In [1]: import numpy as np

In [2]: from numpy import linalg as LA

In [3]: np.set_printoptions(suppress=True, linewidth=140)

In [4]: def tidy(a):
   ...:     return np.round(a, 2) + 0
   ...: 

In [5]: W0 = np.loadtxt("w.csv", delimiter=",")

In [6]: W0
Out[6]: 
array([[-13.,   8.,  -6.,  -3.,  24.,   9.,  18.,  20.,  11.,  -7.,  17.],
       [ 28.,   7.,  12.,   6.,   7.,   2.,  -4.,   0.,   5.,   8.,   4.],
       [-35., -10., -14.,  -7., -14.,  -4.,   2.,  -4.,  -9.,  -8.,  -8.],
       [ -1.,  -3.,  -4.,  -4.,  14.,   5.,   6.,  13.,   6.,  -9.,   7.],
       [  8.,  10.,  14.,   1.,  33.,  21.,  12.,  27.,  10.,   9.,  29.],
       [ 13.,  -6.,  10.,   1.,  -4.,   3., -10.,  -2.,  -5.,   7.,  -1.],
       [ -3.,  12.,  34.,   9.,  -4.,  20.,  -6.,   0., -15.,  44.,  20.],
       [ 35.,  54.,  36.,  20.,  53.,  27.,  26.,  27.,  25.,  39.,  51.],
       [ 26.,  43.,  22.,  13.,  54.,  23.,  28.,  31.,  27.,  21.,  45.],
       [ -1., -44., -34., -17., -24., -24., -18., -12.,  -5., -48., -40.],
       [ 28.,  48.,  42.,  19.,  45.,  31.,  20.,  25.,  16.,  47.,  51.],
       [  8.,  -1.,  20.,   6., -19.,   3., -16., -14., -15.,  25.,  -3.]])

In [7]: r = LA.matrix_rank(W0)

In [8]: r
Out[8]: np.int64(4)

In [9]: null = LA.svd(W0)[2][r:].T

In [10]: [int(LA.matrix_rank(W0[:i])) for i in range(1, len(W0) + 1)]
Out[10]: [1, 2, 3, 4, 4, 4, 4, 4, 4, 4, 4, 4]

In [11]: [int(LA.matrix_rank(W0[:, :j + 1])) for j in range(11)]
Out[11]: [1, 2, 3, 4, 4, 4, 4, 4, 4, 4, 4]

In [12]: [int(LA.matrix_rank(np.delete(W0, i, axis=0))) for i in range(12)]
Out[12]: [4, 4, 4, 4, 4, 4, 4, 4, 4, 4, 4, 4]

In [13]: LA.matrix_rank(W0.T @ W0), LA.matrix_rank(W0 @ W0.T)
Out[13]: (np.int64(4), np.int64(4))

In [14]: tidy(LA.norm(W0, 2) / LA.norm(W0))
Out[14]: np.float64(0.91)

In [15]: LA.matrix_rank(W0, rtol=0.1)
Out[15]: np.int64(4)

In [16]: [round(float(x), 2) for x in LA.svd(W0, compute_uv=False)[:3]]
Out[16]: [234.87, 89.95, 55.22]

In [17]: np.argsort(-LA.norm(W0, axis=0).round(6), kind="stable")[:3]
Out[17]: array([ 4, 10,  1])

In [18]: tidy(np.trace(LA.pinv(W0) @ W0))
Out[18]: np.float64(4.0)

In [19]: B = np.array([[3, 0, -1],
    ...:     [0, -2, -3],
    ...:     [1, 1, 1],
    ...:     [-2, 0, 0],
    ...:     [1, 3, -2],
    ...:     [1, -2, 1],
    ...:     [0, 0, 3],
    ...:     [1, -2, -3],
    ...:     [-2, -1, -1],
    ...:     [-2, 2, 1],
    ...:     [3, 3, 3]])

In [20]: np.einsum("ij->j", W0)
Out[20]: array([ 93., 118., 132.,  44., 165., 116.,  58., 111.,  51., 128., 172.])

In [21]: B @ W0
Traceback (most recent call last):
  Cell In[21], line 1
    B @ W0
ValueError: matmul: Input operand 1 has a mismatch in its core dimension 0, with gufunc signature (n?,k),(k,m?)->(n?,m?) (size 12 is different from 3)


In [22]: W0 @ B
Out[22]: 
array([[  57.,   18.,  -29.],
       [  79.,   38.,  -46.],
       [-117.,  -51.,   70.],
       [  60.,    5.,  -32.],
       [ 166.,   92.,  -28.],
       [  37.,   24.,   11.],
       [  25.,  121.,  130.],
       [ 233.,  185.,  -76.],
       [ 221.,  140.,  -98.],
       [ -77., -157.,  -58.],
       [ 216.,  200.,  -20.],
       [ -27.,   43.,   81.]])

In [23]: np.vstack([W0, B.T]).shape
Out[23]: (15, 11)

In [24]: np.einsum("ik,kj->ji", W0, B)
Out[24]: 
array([[  57.,   79., -117.,   60.,  166.,   37.,   25.,  233.,  221.,  -77.,  216.,  -27.],
       [  18.,   38.,  -51.,    5.,   92.,   24.,  121.,  185.,  140., -157.,  200.,   43.],
       [ -29.,  -46.,   70.,  -32.,  -28.,   11.,  130.,  -76.,  -98.,  -58.,  -20.,   81.]])

In [25]: B.T @ W0.T
Out[25]: 
array([[  57.,   79., -117.,   60.,  166.,   37.,   25.,  233.,  221.,  -77.,  216.,  -27.],
       [  18.,   38.,  -51.,    5.,   92.,   24.,  121.,  185.,  140., -157.,  200.,   43.],
       [ -29.,  -46.,   70.,  -32.,  -28.,   11.,  130.,  -76.,  -98.,  -58.,  -20.,   81.]])
